% python3 -q
>>> import numpy as np
>>> np.set_printoptions(precision=2, suppress=True, linewidth=160, floatmode="fixed")
>>> F = np.load("case4.npy")
>>> F
array([[2, 2, 2, 4, 4, 4],
       [1, 1, 1, 3, 3, 3],
       [1, 1, 1, 3, 3, 3],
       [3, 3, 3, 5, 5, 5],
       [2, 2, 2, 4, 4, 4],
       [0, 0, 0, 2, 2, 2],
       [3, 3, 3, 5, 5, 5]])
>>> # rows 1 and 2 are equal
>>> F @ F
Traceback (most recent call last):
  File "<python-input-5>", line 1, in <module>
    F @ F
    ~~^~~
ValueError: matmul: Input operand 1 has a mismatch in its core dimension 0, with gufunc signature (n?,k),(k,m?)->(n?,m?) (size 7 is different from 6)
>>> G = F.T @ F
>>> np.linalg.matrix_rank(G)
np.int64(2)
>>> np.allclose(G, G.T)
True
>>> np.diag(G)
array([ 28,  28,  28, 104, 104, 104])
>>> np.round(np.linalg.svd(F, compute_uv=False) ** 2, 2) + 0
array([391.21,   4.79,   0.00,   0.00,   0.00,   0.00])
>>> np.round(np.linalg.eigvalsh(G)[::-1], 2) + 0
array([391.21,   4.79,   0.00,   0.00,   0.00,   0.00])
>>> np.trace(G), (F ** 2).sum()
(np.int64(396), np.int64(396))
>>> Uu, sigma, VT = np.linalg.svd(F)
>>> evecs = VT[:(sigma > 1e-8).sum()]
>>> rng = np.random.default_rng(11342)
>>> x0 = F[5] + 3 * F[4] + rng.integers(2) * np.eye(6)[1]
>>> x0
array([ 6.00,  7.00,  6.00, 14.00, 14.00, 14.00])
>>> np.round(evecs.T @ evecs, 2) + 0
array([[0.33, 0.33, 0.33, 0.00, 0.00, 0.00],
       [0.33, 0.33, 0.33, 0.00, 0.00, 0.00],
       [0.33, 0.33, 0.33, 0.00, 0.00, 0.00],
       [0.00, 0.00, 0.00, 0.33, 0.33, 0.33],
       [0.00, 0.00, 0.00, 0.33, 0.33, 0.33],
       [0.00, 0.00, 0.00, 0.33, 0.33, 0.33]])
>>> np.diag(evecs.T @ evecs)
array([0.33, 0.33, 0.33, 0.33, 0.33, 0.33])
>>> np.allclose(evecs.T @ evecs @ x0, x0)
False
>>> A = np.load("block16.npy")
>>> A
array([[ 1, -1,  1, -1,  1, -1,  1, -1],
       [ 1,  1, -1, -1,  1,  1, -1, -1],
       [ 1,  1,  1,  1,  1,  1,  1,  1]])
>>> # columns 0 and 4 are equal
>>> Uu, sigma = np.linalg.svd(A)
Traceback (most recent call last):
  File "<python-input-24>", line 1, in <module>
    Uu, sigma = np.linalg.svd(A)
    ^^^^^^^^^
ValueError: too many values to unpack (expected 2)
>>> Uu, sigma, VT = np.linalg.svd(A, full_matrices=False)
>>> (sigma > 1e-8).sum()
np.int64(3)
>>> np.allclose(Uu * sigma @ VT, A)
True
>>> np.round(Uu.T @ Uu, 2) + 0
array([[1.00, 0.00, 0.00],
       [0.00, 1.00, 0.00],
       [0.00, 0.00, 1.00]])
>>> sigma
array([2.83, 2.83, 2.83])
>>> np.round(Uu.T @ A @ VT.T, 2) + 0
array([[2.83, 0.00, 0.00],
       [0.00, 2.83, 0.00],
       [0.00, 0.00, 2.83]])
>>> x0 = np.array([3, -1, 0, -1, 1, 2, 0, 1])
>>> x0 @ A
Traceback (most recent call last):
  File "<python-input-32>", line 1, in <module>
    x0 @ A
    ~~~^~~
ValueError: matmul: Input operand 1 has a mismatch in its core dimension 0, with gufunc signature (n?,k),(k,m?)->(n?,m?) (size 3 is different from 8)
>>> np.linalg.norm(A @ x0) <= np.linalg.norm(A, 2) * np.linalg.norm(x0) + 1e-9
np.True_
>>> (A * x0).sum(axis=1)
array([3, 5, 5])
>>> np.sign((A @ x0).round(6))
array([1, 1, 1])
>>> A @ x0
array([3, 5, 5])
>>> u = np.array([2, 7])
>>> np.cross(A[1, :3], A[0, :3])
array([ 0, -2, -2])
>>> np.polyval(u, A[1])
array([9, 9, 5, 5, 9, 9, 5, 5])
>>> np.correlate(A[1], A[0], "full")
array([-1,  0,  1,  0, -1,  0,  1,  0,  1,  0, -1,  0,  1,  0, -1])
>>> np.convolve(A[1], u)
array([ 2,  9,  5, -9, -5,  9,  5, -9, -7])
